$ ipython --no-banner

In [1]: import numpy as np

In [2]: np.set_printoptions(suppress=True, linewidth=100)

In [3]: F = np.load("case18.npy")

In [4]: F.round(2)
Out[4]: 
array([[ 1.  ,  0.  ,  0.  ,  0.  ],
       [ 0.  ,  0.87, -0.5 ,  0.  ],
       [ 0.  ,  0.5 ,  0.87,  0.  ],
       [ 0.  ,  0.  ,  0.  ,  1.  ]])

In [5]: np.round(np.linalg.norm(F, axis=0), 2)
Out[5]: array([1., 1., 1., 1.])

In [6]: round(float(np.linalg.norm(F) ** 2 / np.linalg.norm(F, 2) ** 2), 2)
Out[6]: 4.0

In [7]: round(np.linalg.norm(F, 1), 2), np.round(np.linalg.norm(F, np.inf), 2)
Out[7]: (np.float64(1.37), np.float64(1.37))

In [8]: F[3] @ F[2]
Out[8]: np.float64(0.0)

In [9]: round(np.linalg.norm(F[3], 1), 2), round(np.linalg.norm(F[3], np.inf), 2)
Out[9]: (np.float64(1.0), np.float64(1.0))

In [10]: np.linalg.norm(F, axis=1).argmax()
Out[10]: np.int64(0)

In [11]: np.round(np.linalg.norm(F, axis=1), 2)
Out[11]: array([1., 1., 1., 1.])

In [12]: r0, g = F[2], F[0]

In [13]: r0 @ g
Out[13]: np.float64(0.0)

In [14]: p = (r0 @ g) / (r0 @ r0) * r0

In [15]: p
Out[15]: array([0., 0., 0., 0.])

In [16]: (g - p) @ r0
Out[16]: np.float64(0.0)

In [17]: np.round(F.T @ F, 2) + 0
Out[17]: 
array([[1., 0., 0., 0.],
       [0., 1., 0., 0.],
       [0., 0., 1., 0.],
       [0., 0., 0., 1.]])

In [18]: np.round(np.linalg.norm(F, axis=0), 2)
Out[18]: array([1., 1., 1., 1.])

In [19]: F[:, 3] @ F[:, 0]
Out[19]: np.float64(0.0)

In [20]: r0 = np.array([2, 1, -1, 2])

In [21]: out = F + np.outer(r0, np.eye(4)[0])

In [22]: np.linalg.matrix_rank(out - F)
Out[22]: np.int64(1)

In [23]: data = np.loadtxt("run2.csv", delimiter=",")

In [24]: data
Out[24]: 
array([[0., 1., 2., 1., 0.],
       [0., 0., 1., 2., 1.],
       [0., 0., 0., 1., 2.],
       [0., 0., 0., 0., 1.],
       [0., 0., 0., 0., 0.]])

In [25]: np.linalg.cond(data) > 100
Out[25]: np.True_

In [26]: np.linalg.matrix_rank(data, rtol=0.1)
Out[26]: np.int64(3)

In [27]: def softmax(z):
    ...:     e = np.exp(z - z.max(axis=-1, keepdims=True))
    ...:     return e / e.sum(axis=-1, keepdims=True)
    ...: 

In [28]: print(np.round(softmax(data).sum(axis=1), 2))
[1. 1. 1. 1. 1.]

In [29]: scores = data @ data.T / np.sqrt(5)

In [30]: softmax(scores).round(6).argmax(axis=1)
Out[30]: array([0, 1, 2, 2, 0])

In [31]: feats = np.load("out8.npy")

In [32]: feats
Out[32]: 
array([[ 0, -2, -2, -2,  2,  0],
       [ 0,  0,  2,  2, -2,  0],
       [ 0,  0,  0,  0,  0, -1],
       [ 0,  0,  0,  0,  0,  2],
       [ 0,  0,  0,  0,  0, -2],
       [ 0,  0,  0,  0,  0,  0]])

In [33]: np.allclose(feats @ feats.T, feats.T @ feats)
Out[33]: False

In [34]: feats @ feats
Out[34]: 
array([[ 0,  0, -4, -4,  4, -6],
       [ 0,  0,  0,  0,  0,  6],
       [ 0,  0,  0,  0,  0,  0],
       [ 0,  0,  0,  0,  0,  0],
       [ 0,  0,  0,  0,  0,  0],
       [ 0,  0,  0,  0,  0,  0]])

In [35]: np.allclose(feats, feats.T)
Out[35]: False

In [36]: round(np.abs(np.linalg.eigvals(feats)).max(), 2)
Out[36]: np.float64(0.0)

In [37]: (feats + feats.T) / 2
Out[37]: 
array([[ 0. , -1. , -1. , -1. ,  1. ,  0. ],
       [-1. ,  0. ,  1. ,  1. , -1. ,  0. ],
       [-1. ,  1. ,  0. ,  0. ,  0. , -0.5],
       [-1. ,  1. ,  0. ,  0. ,  0. ,  1. ],
       [ 1. , -1. ,  0. ,  0. ,  0. , -1. ],
       [ 0. ,  0. , -0.5,  1. , -1. ,  0. ]])

In [38]: np.trace(feats)
Out[38]: np.int64(0)
